$ python -q
>>> import numpy as np
>>> from numpy import linalg as LA
>>> np.set_printoptions(precision=2, suppress=True, linewidth=120, sign=" ")
>>> A = np.load("x.npy")
>>> A
array([[ 0,  1,  1,  1],
       [ 1,  0,  0,  0],
       [ 1,  0,  0,  1],
       [ 1,  0,  1,  0]])
>>> ev, V = LA.eigh(A)
>>> x0 = np.array([1, 2, 1, 3])
>>> LA.eigvalsh(A[1:, 1:])
array([-1.,  0.,  1.])
>>> print(x0 @ A @ x0 / (x0 @ x0), np.round(ev[0], 2), round(float(ev[-1]), 2))
1.2 -1.48 2.17
>>> V * np.maximum(ev, 0) @ V.T
array([[ 0.83,  0.44,  0.66,  0.66],
       [ 0.44,  0.38,  0.23,  0.23],
       [ 0.66,  0.23,  0.64,  0.64],
       [ 0.66,  0.23,  0.64,  0.64]])
>>> x0 @ A @ x0
np.int64(18)
>>> ev, V = LA.eig(A)
>>> np.round(A @ V[:, 0] - ev[0] * V[:, 0], 2) + 0
array([ 0.,  0.,  0.,  0.])
>>> ev
array([ 2.17, -1.48,  0.31, -1.  ])
>>> K = np.load("arr.npy")
>>> K
array([[ 0., -1.,  0.,  0., -1.,  0.,  0.,  0.],
       [-1.,  0.,  0.,  0., -1.,  0.,  0.,  0.],
       [ 0.,  0.,  0., -1.,  0., -1., -1., -1.],
       [ 0.,  0., -1.,  0.,  0., -1., -1., -1.],
       [-1., -1.,  0.,  0.,  0.,  0.,  0.,  0.],
       [ 0.,  0., -1., -1.,  0.,  0., -1., -1.],
       [ 0.,  0., -1., -1.,  0., -1.,  0., -1.],
       [ 0.,  0., -1., -1.,  0., -1., -1.,  0.]])
>>> (K != 0).astype(int)
array([[ 0,  1,  0,  0,  1,  0,  0,  0],
       [ 1,  0,  0,  0,  1,  0,  0,  0],
       [ 0,  0,  0,  1,  0,  1,  1,  1],
       [ 0,  0,  1,  0,  0,  1,  1,  1],
       [ 1,  1,  0,  0,  0,  0,  0,  0],
       [ 0,  0,  1,  1,  0,  0,  1,  1],
       [ 0,  0,  1,  1,  0,  1,  0,  1],
       [ 0,  0,  1,  1,  0,  1,  1,  0]])
>>> (LA.matrix_power((K != 0) + (K.T != 0) + np.eye(8), 8) > 0).astype(int)
array([[ 1,  1,  0,  0,  1,  0,  0,  0],
       [ 1,  1,  0,  0,  1,  0,  0,  0],
       [ 0,  0,  1,  1,  0,  1,  1,  1],
       [ 0,  0,  1,  1,  0,  1,  1,  1],
       [ 1,  1,  0,  0,  1,  0,  0,  0],
       [ 0,  0,  1,  1,  0,  1,  1,  1],
       [ 0,  0,  1,  1,  0,  1,  1,  1],
       [ 0,  0,  1,  1,  0,  1,  1,  1]])
>>> u, g = A[0], A[2]
>>> u @ g
np.int64(1)
>>> u @ u
np.int64(3)
>>> pr = (u @ g) / (u @ u) * u
>>> print(pr)
[ 0.    0.33  0.33  0.33]
>>> g - pr
array([ 1.  , -0.33, -0.33,  0.67])
>>> round(LA.norm(u + g) ** 2 + LA.norm(u - g) ** 2, 2)
np.float64(10.0)
>>> LA.matrix_rank(np.outer(u, g))
np.int64(1)
>>> np.round((g - pr) @ u, 2)
np.float64(0.0)
>>> O, Rm = LA.qr(K)
>>> O.shape, Rm.shape
((8, 8), (8, 8))
>>> np.abs(np.diag(Rm))
array([ 1.41,  1.22,  2.  ,  1.32,  1.15,  1.2 ,  1.14,  1.11])
>>> np.round(O.T @ O, 2) + 0
array([[ 1.,  0.,  0.,  0.,  0.,  0.,  0.,  0.],
       [ 0.,  1.,  0.,  0.,  0.,  0.,  0.,  0.],
       [ 0.,  0.,  1.,  0.,  0.,  0.,  0.,  0.],
       [ 0.,  0.,  0.,  1.,  0.,  0.,  0.,  0.],
       [ 0.,  0.,  0.,  0.,  1.,  0.,  0.,  0.],
       [ 0.,  0.,  0.,  0.,  0.,  1.,  0.,  0.],
       [ 0.,  0.,  0.,  0.,  0.,  0.,  1.,  0.],
       [ 0.,  0.,  0.,  0.,  0.,  0.,  0.,  1.]])
>>> np.allclose(Rm.T @ Rm, K.T @ K)
True
>>> print((K + K.T) / 2)
[[ 0. -1.  0.  0. -1.  0.  0.  0.]
 [-1.  0.  0.  0. -1.  0.  0.  0.]
 [ 0.  0.  0. -1.  0. -1. -1. -1.]
 [ 0.  0. -1.  0.  0. -1. -1. -1.]
 [-1. -1.  0.  0.  0.  0.  0.  0.]
 [ 0.  0. -1. -1.  0.  0. -1. -1.]
 [ 0.  0. -1. -1.  0. -1.  0. -1.]
 [ 0.  0. -1. -1.  0. -1. -1.  0.]]
>>> assert K == K.T
Traceback (most recent call last):
  File "<python-input-33>", line 1, in <module>
    assert K == K.T
           ^^^^^^^^
ValueError: The truth value of an array with more than one element is ambiguous. Use a.any() or a.all()
>>> LA.matrix_power(K, 2)
array([[ 2.,  1.,  0.,  0.,  1.,  0.,  0.,  0.],
       [ 1.,  2.,  0.,  0.,  1.,  0.,  0.,  0.],
       [ 0.,  0.,  4.,  3.,  0.,  3.,  3.,  3.],
       [ 0.,  0.,  3.,  4.,  0.,  3.,  3.,  3.],
       [ 1.,  1.,  0.,  0.,  2.,  0.,  0.,  0.],
       [ 0.,  0.,  3.,  3.,  0.,  4.,  3.,  3.],
       [ 0.,  0.,  3.,  3.,  0.,  3.,  4.,  3.],
       [ 0.,  0.,  3.,  3.,  0.,  3.,  3.,  4.]])
>>> np.trace(K)
np.float64(0.0)
>>> round(float(np.abs(LA.eigvals(K)).max()), 2)
4.0
>>> np.sort(np.abs(LA.eigvals(K)))
array([ 1.,  1.,  1.,  1.,  1.,  1.,  2.,  4.])
>>> K @ K
array([[ 2.,  1.,  0.,  0.,  1.,  0.,  0.,  0.],
       [ 1.,  2.,  0.,  0.,  1.,  0.,  0.,  0.],
       [ 0.,  0.,  4.,  3.,  0.,  3.,  3.,  3.],
       [ 0.,  0.,  3.,  4.,  0.,  3.,  3.,  3.],
       [ 1.,  1.,  0.,  0.,  2.,  0.,  0.,  0.],
       [ 0.,  0.,  3.,  3.,  0.,  4.,  3.,  3.],
       [ 0.,  0.,  3.,  3.,  0.,  3.,  4.,  3.],
       [ 0.,  0.,  3.,  3.,  0.,  3.,  3.,  4.]])
>>> round(float(LA.det(K)), 2)
8.0
>>> A2 = np.array([[0, -2, 1, 1, 0, 2, 2], [1, 0, -1, -1, -2, -2, 1]])
>>> data = A2.T @ A2
>>> data
array([[ 1,  0, -1, -1, -2, -2,  1],
       [ 0,  4, -2, -2,  0, -4, -4],
       [-1, -2,  2,  2,  2,  4,  1],
       [-1, -2,  2,  2,  2,  4,  1],
       [-2,  0,  2,  2,  4,  4, -2],
       [-2, -4,  4,  4,  4,  8,  2],
       [ 1, -4,  1,  1, -2,  2,  5]])
>>> print(np.all(LA.eigvalsh(A) > 0))
False
>>> print([round(float(LA.det(A[:i, :i])), 2) + 0 for i in range(1, 5)])
[0.0, -1.0, 0.0, 1.0]
>>> Uu, sig, Vt = LA.svd(data)
>>> sig.round(2) + 0
array([ 17.12,   8.88,   0.  ,   0.  ,   0.  ,   0.  ,   0.  ])
>>> np.argmax(sig[:-1] / (sig[1:] + 1e-6)) + 1
np.int64(2)
>>> A2 = Uu[:, :2] @ np.diag(sig[:2]) @ Vt[:2]
>>> LA.matrix_rank(data, rtol=0.05)
np.int64(2)
>>> A2.round(2) + 0
array([[ 1.,  0., -1., -1., -2., -2.,  1.],
       [ 0.,  4., -2., -2.,  0., -4., -4.],
       [-1., -2.,  2.,  2.,  2.,  4.,  1.],
       [-1., -2.,  2.,  2.,  2.,  4.,  1.],
       [-2.,  0.,  2.,  2.,  4.,  4., -2.],
       [-2., -4.,  4.,  4.,  4.,  8.,  2.],
       [ 1., -4.,  1.,  1., -2.,  2.,  5.]])
>>> round(LA.norm(data - A2) / LA.norm(data), 2)
np.float64(0.0)
>>> LA.lstsq(data[:-1].T, data[-1])[2]
np.int32(2)
>>> np.unique(data.round(6), axis=0).shape
(6, 7)
>>> round(np.trace(LA.pinv(data) @ data), 2)
np.float64(2.0)
>>> np.abs(np.diag(LA.qr(data)[1])) > 1e-9
array([ True,  True, False, False, False, False, False])
>>> u = np.array([1, 5, 0])
>>> np.array([np.convolve(row, u, "same") for row in data])
array([[  5,  -1,  -6,  -7, -12,  -9,   5],
       [  4,  18, -12, -10,  -4, -24, -20],
       [ -7,  -8,  12,  12,  14,  21,   5],
       [ -7,  -8,  12,  12,  14,  21,   5],
       [-10,   2,  12,  14,  24,  18, -10],
       [-14, -16,  24,  24,  28,  42,  10],
       [  1, -19,   6,   3,  -8,  15,  25]])
>>> print(np.cross(data[1, :3], data[4, :3]))
[ 8  4  8]
>>> x0 = np.array([-2, -1, 0, -1, -2, 1, 0])
>>> LA.norm(data @ x0) <= LA.norm(data, 2) * LA.norm(x0) + 1e-9
np.True_
>>> data @ x0
array([ 1, -6,  2,  2, -2,  4,  7])
>>> W0 = np.loadtxt("dump.csv", delimiter=",")
>>> W0
array([[ 3.46,  0.27, -0.28, -0.22, -0.07, -0.1 , -0.03,  0.08, -0.31],
       [ 0.27,  2.16, -0.72, -0.85, -0.46, -0.36,  0.97, -0.19,  0.15],
       [-0.28, -0.72,  2.76,  0.56,  0.09,  0.78,  0.33,  0.36,  0.16],
       [-0.22, -0.85,  0.56,  2.5 , -0.4 , -0.64, -0.57, -0.07, -0.61],
       [-0.07, -0.46,  0.09, -0.4 ,  3.13, -0.22,  0.59,  0.2 , -0.01],
       [-0.1 , -0.36,  0.78, -0.64, -0.22,  4.03, -0.95,  0.17, -0.41],
       [-0.03,  0.97,  0.33, -0.57,  0.59, -0.95,  1.5 ,  1.02, -0.16],
       [ 0.08, -0.19,  0.36, -0.07,  0.2 ,  0.17,  1.02,  2.85, -0.18],
       [-0.31,  0.15,  0.16, -0.61, -0.01, -0.41, -0.16, -0.18,  3.62]])
>>> rk = LA.matrix_rank(W0)
>>> rk
np.int64(8)
>>> null = LA.svd(W0)[2][rk:].T
>>> print([int(LA.matrix_rank(W0[:, :j + 1])) for j in range(9)])
[1, 2, 3, 4, 5, 6, 7, 8, 8]
>>> print(np.round(W0 @ null, 2) + 0)
[[ 0.]
 [ 0.]
 [ 0.]
 [ 0.]
 [ 0.]
 [ 0.]
 [ 0.]
 [ 0.]
 [ 0.]]
>>> print(np.allclose(W0 @ null, 0))
True
>>> null[:, 0] / null[np.abs(null[:, 0]).round(6).argmax(), 0]
array([ 0.06, -0.51, -0.33,  0.21, -0.18,  0.31,  1.  , -0.34,  0.14])
>>> print(np.round(null @ null.T, 2) + 0)
[[ 0.   -0.02 -0.01  0.01 -0.01  0.01  0.04 -0.01  0.01]
 [-0.02  0.16  0.1  -0.06  0.06 -0.09 -0.3   0.1  -0.04]
 [-0.01  0.1   0.07 -0.04  0.04 -0.06 -0.2   0.07 -0.03]
 [ 0.01 -0.06 -0.04  0.03 -0.02  0.04  0.12 -0.04  0.02]
 [-0.01  0.06  0.04 -0.02  0.02 -0.03 -0.11  0.04 -0.01]
 [ 0.01 -0.09 -0.06  0.04 -0.03  0.06  0.18 -0.06  0.03]
 [ 0.04 -0.3  -0.2   0.12 -0.11  0.18  0.59 -0.2   0.08]
 [-0.01  0.1   0.07 -0.04  0.04 -0.06 -0.2   0.07 -0.03]
 [ 0.01 -0.04 -0.03  0.02 -0.01  0.03  0.08 -0.03  0.01]]
>>> m1 = np.array([[5, 1, -5, -3], [1, 1, -1, -3], [-5, -1, 5, 3], [-3, -3, 3, 9]])
>>> ev, V = LA.eigh(m1)
>>> x0 = np.array([3, 1, 3, 0])
>>> round(float(x0 @ m1 @ x0 / (x0 @ x0)), 2), np.round(ev[0], 2), round(float(ev[-1]), 2)
(0.05, np.float64(0.0), 14.47)
>>> np.abs(m1).sum(axis=1).max(), np.round(np.abs(ev).max(), 2)
(np.int64(18), np.float64(14.47))
>>> V * np.maximum(ev, 0) @ V.T
array([[ 5.,  1., -5., -3.],
       [ 1.,  1., -1., -3.],
       [-5., -1.,  5.,  3.],
       [-3., -3.,  3.,  9.]])
